$ ipython --no-banner

In [1]: import numpy as np

In [2]: import numpy.linalg as la

In [3]: np.set_printoptions(suppress=True, linewidth=120)

In [4]: rng = np.random.default_rng(3868)

In [5]: th = rng.uniform(0, 2 * np.pi, 12)

In [6]: Q, _ = la.qr(np.array([[-0.6, 0.9], [0.7, -0.6], [0.3, 0.4], [1.7, -0.8], [-0.7, 1.1]]))

In [7]: W0 = 3 * np.c_[np.cos(th), np.sin(th)] @ Q.T

In [8]: W0.round(1) + 0
Out[8]: 
array([[-1. ,  1. ,  0.2,  2.3, -1.2],
       [ 0.3,  0.5,  1.5,  2.5,  0.4],
       [-1.6,  0.8, -1.2,  0.5, -2. ],
       [ 1.4, -0.4,  1.7,  1. ,  1.8],
       [ 0.4, -0.8, -1. , -2.7,  0.4],
       [ 1. , -1. , -0.3, -2.4,  1.1],
       [-0.2, -0.6, -1.4, -2.6, -0.3],
       [-1.5,  1. , -0.8,  1.2, -1.9],
       [ 0.4,  0.4,  1.5,  2.4,  0.6],
       [-1.4,  1.1, -0.4,  1.7, -1.7],
       [-0.3,  0.8,  1. ,  2.7, -0.4],
       [ 1.6, -0.7,  1.4,  0. ,  2. ]])

In [9]: Uu, sigma, Vt = la.svd(W0)

In [10]: sigma.round(1) + 0
Out[10]: array([8.1, 6.5, 0. , 0. , 0. ])

In [11]: out = Uu[:, :2] @ np.diag(sigma[:2]) @ Vt[:2]

In [12]: la.matrix_rank(out)
Out[12]: np.int64(2)

In [13]: lab = W0[:, 4] > np.median(W0[:, 4])

In [14]: u = W0[lab].mean(axis=0) - W0[~lab].mean(axis=0)

In [15]: np.argsort(-np.abs(u).round(6), kind="stable")
Out[15]: array([4, 0, 2, 1, 3])

In [16]: u.round(1)
Out[16]: array([ 1.8, -1. ,  1.2, -0.8,  2.3])

In [17]: round(float((((W0 - W0.mean(axis=0)) @ u > 0) == lab).mean()), 1)
Out[17]: 0.9

In [18]: Uu, sigma, Vt = la.svd(W0)

In [19]: V = Vt[:(sigma > 1e-8).sum()]

In [20]: x = W0[1] + 2 * W0[3] + rng.integers(2) * np.eye(5)[0]

In [21]: x.round(1)
Out[21]: array([ 4. , -0.2,  4.8,  4.5,  3.9])

In [22]: np.allclose(V.T @ V @ x, x)
Out[22]: False

In [23]: def softmax(z):
    ...:     e = np.exp(z - z.max(axis=-1, keepdims=True))
    ...:     return e / e.sum(axis=-1, keepdims=True)
    ...: 

In [24]: np.round(softmax(W0[1] + 4), 1)
Out[24]: array([0.1, 0.1, 0.2, 0.6, 0.1])

In [25]: np.round(softmax(W0[1]), 1)
Out[25]: array([0.1, 0.1, 0.2, 0.6, 0.1])

In [26]: np.round(softmax(W0).sum(axis=1), 1)
Out[26]: array([1., 1., 1., 1., 1., 1., 1., 1., 1., 1., 1., 1.])

In [27]: np.round(softmax(10 * W0[1]), 1) + 0
Out[27]: array([0., 0., 0., 1., 0.])

In [28]: att = W0 @ W0.T / np.sqrt(5)

In [29]: np.round(softmax(att), 1) + 0
Out[29]: 
array([[0.3, 0.1, 0.1, 0. , 0. , 0. , 0. , 0.1, 0.1, 0.2, 0.2, 0. ],
       [0.1, 0.3, 0. , 0.1, 0. , 0. , 0. , 0. , 0.3, 0. , 0.2, 0. ],
       [0.1, 0. , 0.4, 0. , 0. , 0. , 0. , 0.3, 0. , 0.2, 0. , 0. ],
       [0. , 0.1, 0. , 0.4, 0. , 0. , 0. , 0. , 0.1, 0. , 0. , 0.3],
       [0. , 0. , 0. , 0. , 0.4, 0.3, 0.3, 0. , 0. , 0. , 0. , 0. ],
       [0. , 0. , 0. , 0. , 0.3, 0.5, 0.2, 0. , 0. , 0. , 0. , 0. ],
       [0. , 0. , 0. , 0. , 0.4, 0.2, 0.5, 0. , 0. , 0. , 0. , 0. ],
       [0.2, 0. , 0.2, 0. , 0. , 0. , 0. , 0.3, 0. , 0.3, 0. , 0. ],
       [0.1, 0.3, 0. , 0.1, 0. , 0. , 0. , 0. , 0.3, 0. , 0.2, 0. ],
       [0.2, 0. , 0.2, 0. , 0. , 0. , 0. , 0.2, 0. , 0.3, 0.1, 0. ],
       [0.2, 0.2, 0. , 0. , 0. , 0. , 0. , 0. , 0.2, 0.1, 0.3, 0. ],
       [0. , 0. , 0. , 0.4, 0. , 0.1, 0. , 0. , 0. , 0. , 0. , 0.5]])

In [30]: np.round(softmax(att)[1] @ W0, 1)
Out[30]: array([0.1, 0.5, 1.2, 2.3, 0.2])

In [31]: W2 = np.array([[2, 3, 0, 2, 0], [0, 0, 1, 3, 3]])

In [32]: X = np.repeat(W2, 32 // 2, axis=0)

In [33]: X = X + 0.3 * rng.normal(size=X.shape)

In [34]: X.round(1) + 0
Out[34]: 
array([[ 2.2,  3.5,  0.3,  2.4,  0. ],
       [ 1.8,  3.8, -0.2,  2. , -0.6],
       [ 1.8,  3.4, -0.3,  1.6, -0.2],
       [ 2.4,  3. ,  0.6,  2. ,  0.5],
       [ 2.3,  3.6, -0.4,  1.8,  0. ],
       [ 2.8,  3.3,  0.1,  2.2,  0.2],
       [ 1.7,  3.3, -0.1,  1.8,  0. ],
       [ 2.3,  2.7,  0.5,  2.1,  0.2],
       [ 2.3,  3.1,  0.1,  2.1,  0. ],
       [ 1.4,  3.1, -0.2,  2. , -0.2],
       [ 2.4,  3. , -0.4,  1.9,  0. ],
       [ 2.1,  3.2, -0.2,  2. ,  0. ],
       [ 2.2,  3.1, -0.6,  2.2, -0.2],
       [ 2.1,  3. ,  0. ,  1.7,  0.1],
       [ 2.2,  3.2, -0.4,  2.1,  0.3],
       [ 2.2,  2.4, -0.6,  2.4,  0. ],
       [-0.3, -0.3,  1.5,  2.3,  2.6],
       [ 0. ,  0.4,  1. ,  2.8,  2.7],
       [-0.4, -0.3,  1.3,  2.8,  3. ],
       [-0.3,  0.1,  0.8,  2.6,  2.9],
       [-0.5, -0.2,  1.5,  3.2,  2.6],
       [ 0.5,  0.3,  1.2,  3. ,  2.9],
       [ 0.2,  0.1,  0.5,  2.5,  3.4],
       [-0.1, -0.2,  0.9,  2.3,  3.2],
       [-0.4, -0.2,  0.8,  3.5,  1.9],
       [ 0. ,  0. ,  1.2,  3.1,  3. ],
       [-0.4,  0.1,  0.6,  2.7,  2.7],
       [ 0.7, -0.9,  1.4,  3.2,  3. ],
       [ 0.3,  0.1,  0.7,  2.8,  3.2],
       [-0.3,  0.5,  1.2,  3.2,  3.3],
       [ 0.1,  0. ,  0.6,  2.9,  2.9],
       [ 0.1,  0. ,  1.3,  3. ,  3.1]])

In [35]: out = np.c_[X[:, :3] @ np.array([[0, 2, 3], [3, 2, 2], [1, 2, 3]]), np.array([-4, -5, -4, 2, -2, 1, -2, 2, 5, 4, 4, 0, 4, -5, -4, 2, 5, -2, -3, 4, 0, 2, -5, 2, 5, 2, 1, 1, 2, -1, 1, -4])]

In [36]: out.round(1)
Out[36]: 
array([[10.9, 12.1, 14.6, -4. ],
       [11.3, 10.9, 12.5, -5. ],
       [ 9.8,  9.8, 11.4, -4. ],
       [ 9.5, 12. , 15. ,  2. ],
       [10.5, 11.1, 13. , -2. ],
       [ 9.9, 12.3, 15.1,  1. ],
       [ 9.8,  9.8, 11.3, -2. ],
       [ 8.5, 10.8, 13.6,  2. ],
       [ 9.5, 11.2, 13.6,  5. ],
       [ 9. ,  8.5,  9.7,  4. ],
       [ 8.5,  9.9, 11.9,  4. ],
       [ 9.3, 10.1, 11.9,  0. ],
       [ 8.7,  9.6, 11.2,  4. ],
       [ 8.9, 10.2, 12.3, -5. ],
       [ 9.1, 10. , 11.9, -4. ],
       [ 6.6,  8. ,  9.6,  2. ],
       [ 0.6,  2. ,  3.2,  5. ],
       [ 2.1,  2.8,  3.9, -2. ],
       [ 0.5,  1.2,  2.1, -3. ],
       [ 1.1,  1.2,  1.7,  4. ],
       [ 1. ,  1.8,  2.9,  0. ],
       [ 2.2,  4.1,  5.9,  2. ],
       [ 0.8,  1.6,  2.3, -5. ],
       [ 0.3,  1.3,  2.1,  2. ],
       [ 0.2,  0.4,  0.9,  5. ],
       [ 1.2,  2.6,  3.9,  2. ],
       [ 1. ,  0.6,  0.8,  1. ],
       [-1.5,  2.2,  4.3,  1. ],
       [ 1. ,  2.1,  3.1,  2. ],
       [ 2.7,  2.9,  3.8, -1. ],
       [ 0.6,  1.3,  1.9,  1. ],
       [ 1.3,  2.7,  4.1, -4. ]])

In [37]: la.matrix_rank(np.c_[X, out])
Out[37]: np.int64(6)

In [38]: np.round(la.lstsq(X, out[:, 0])[0], 1) + 0
Out[38]: array([0., 3., 1., 0., 0.])
